>>> import numpy as np
>>> import numpy.linalg as la
>>> np.set_printoptions(precision=3, suppress=True, linewidth=140)
>>> m1 = np.load("block19.npy")
>>> m1
array([[-1, -2, -2,  1,  3,  1],
       [ 2,  1, -2, -2, -3,  0],
       [ 3, -3,  1,  0, -2, -3],
       [ 2, -2, -2, -3, -2, -3],
       [-3, -3,  2,  3,  1,  0],
       [-1, -3, -1,  3,  3, -2],
       [ 2,  1, -2, -2, -3,  0]])
>>> # row 6 repeats row 1
>>> O, r_ = la.qr(m1)
>>> np.round(O.T @ O, 3) + 0
array([[1., 0., 0., 0., 0., 0.],
       [0., 1., 0., 0., 0., 0.],
       [0., 0., 1., 0., 0., 0.],
       [0., 0., 0., 1., 0., 0.],
       [0., 0., 0., 0., 1., 0.],
       [0., 0., 0., 0., 0., 1.]])
>>> round(abs(r_[0, 0]), 3), round(la.norm(m1[:, 0]), 3)
(np.float64(5.657), np.float64(5.657))
>>> np.trace(O @ O.T)
np.float64(6.0)
>>> np.allclose(r_.T @ r_, m1.T @ m1)
True
>>> A2 = m1[0, 0] * m1[1:] - np.outer(m1[1:, 0], m1[0])
>>> A2
array([[ 0,  3,  6,  0, -3, -2],
       [ 0,  9,  5, -3, -7,  0],
       [ 0,  6,  6,  1, -4,  1],
       [ 0, -3, -8,  0,  8,  3],
       [ 0,  1, -1, -2,  0,  3],
       [ 0,  3,  6,  0, -3, -2]])
>>> m1[:, 0] / m1[0, 0]
array([ 1., -2., -3., -2.,  3.,  1., -2.])
>>> O, evecs = la.qr(m1[:, :1])[0], la.qr(m1[:, 1:])[0]
>>> sig = la.svd(O.T @ evecs, compute_uv=False)
>>> (sig > 0.9).sum()
np.int64(1)
>>> np.degrees(np.arccos(sig.clip(0, 1)))
array([22.585])
>>> sig
array([0.923])
>>> np.round(la.norm(O @ O.T - evecs @ evecs.T, 2), 3)
np.float64(1.0)
>>> def softmax(z):
...     e = np.exp(z - z.max(axis=-1, keepdims=True))
...     return e / e.sum(axis=-1, keepdims=True)
... 
>>> softmax(m1[4])
array([0.002, 0.002, 0.236, 0.642, 0.087, 0.032])
>>> scores = m1 @ m1.T / np.sqrt(6)
>>> np.round(softmax(scores + np.triu(np.full(scores.shape, -np.inf), 1)), 3) + 0
array([[1.   , 0.   , 0.   , 0.   , 0.   , 0.   , 0.   ],
       [0.   , 1.   , 0.   , 0.   , 0.   , 0.   , 0.   ],
       [0.   , 0.   , 1.   , 0.   , 0.   , 0.   , 0.   ],
       [0.   , 0.001, 0.011, 0.987, 0.   , 0.   , 0.   ],
       [0.   , 0.   , 0.   , 0.   , 1.   , 0.   , 0.   ],
       [0.003, 0.   , 0.   , 0.   , 0.011, 0.986, 0.   ],
       [0.   , 0.455, 0.001, 0.089, 0.   , 0.   , 0.455]])
>>> theta = np.radians(90)
>>> r_ = np.eye(6)
>>> r_[0, 0] = r_[2, 2] = np.cos(theta)
>>> r_[0, 2], r_[2, 0] = -np.sin(theta), np.sin(theta)
>>> r_.round(3) + 0
array([[ 0.,  0., -1.,  0.,  0.,  0.],
       [ 0.,  1.,  0.,  0.,  0.,  0.],
       [ 1.,  0.,  0.,  0.,  0.,  0.],
       [ 0.,  0.,  0.,  1.,  0.,  0.],
       [ 0.,  0.,  0.,  0.,  1.,  0.],
       [ 0.,  0.,  0.,  0.,  0.,  1.]])
>>> A2 = m1 @ r_.T
>>> round(la.det(r_), 3), np.trace(r_)
(np.float64(1.0), np.float64(4.0))
>>> A2
array([[ 2., -2., -1.,  1.,  3.,  1.],
       [ 2.,  1.,  2., -2., -3.,  0.],
       [-1., -3.,  3.,  0., -2., -3.],
       [ 2., -2.,  2., -3., -2., -3.],
       [-2., -3., -3.,  3.,  1.,  0.],
       [ 1., -3., -1.,  3.,  3., -2.],
       [ 2.,  1.,  2., -2., -3.,  0.]])
>>> F = np.load("w.npy")
>>> F
array([[ 4,  6,  4,  6,  6,  2,  4,  0,  2,  4,  6],
       [ 6,  9,  6,  9,  9,  3,  6,  0,  3,  6,  9],
       [ 4,  6,  4,  6,  6,  2,  4,  0,  2,  4,  6],
       [-4, -6, -4, -6, -6, -2, -4,  0, -2, -4, -6],
       [-2, -3, -2, -3, -3, -1, -2,  0, -1, -2, -3],
       [-4, -6, -4, -6, -6, -2, -4,  0, -2, -4, -6],
       [ 6,  9,  6,  9,  9,  3,  6,  0,  3,  6,  9],
       [ 6,  9,  6,  9,  9,  3,  6,  0,  3,  6,  9],
       [-6, -9, -6, -9, -9, -3, -6,  0, -3, -6, -9],
       [ 4,  6,  4,  6,  6,  2,  4,  0,  2,  4,  6],
       [-2, -3, -2, -3, -3, -1, -2,  0, -1, -2, -3],
       [ 2,  3,  2,  3,  3,  1,  2,  0,  1,  2,  3],
       [-2, -3, -2, -3, -3, -1, -2,  0, -1, -2, -3],
       [-6, -9, -6, -9, -9, -3, -6,  0, -3, -6, -9]])
>>> # rows and columns are dependent
>>> np.abs(np.diag(la.qr(F)[1])) > 1e-9
array([ True, False, False, False, False, False, False, False, False, False, False])
>>> np.allclose(F[:-1].T @ la.lstsq(F[:-1].T, F[-1])[0], F[-1])
True
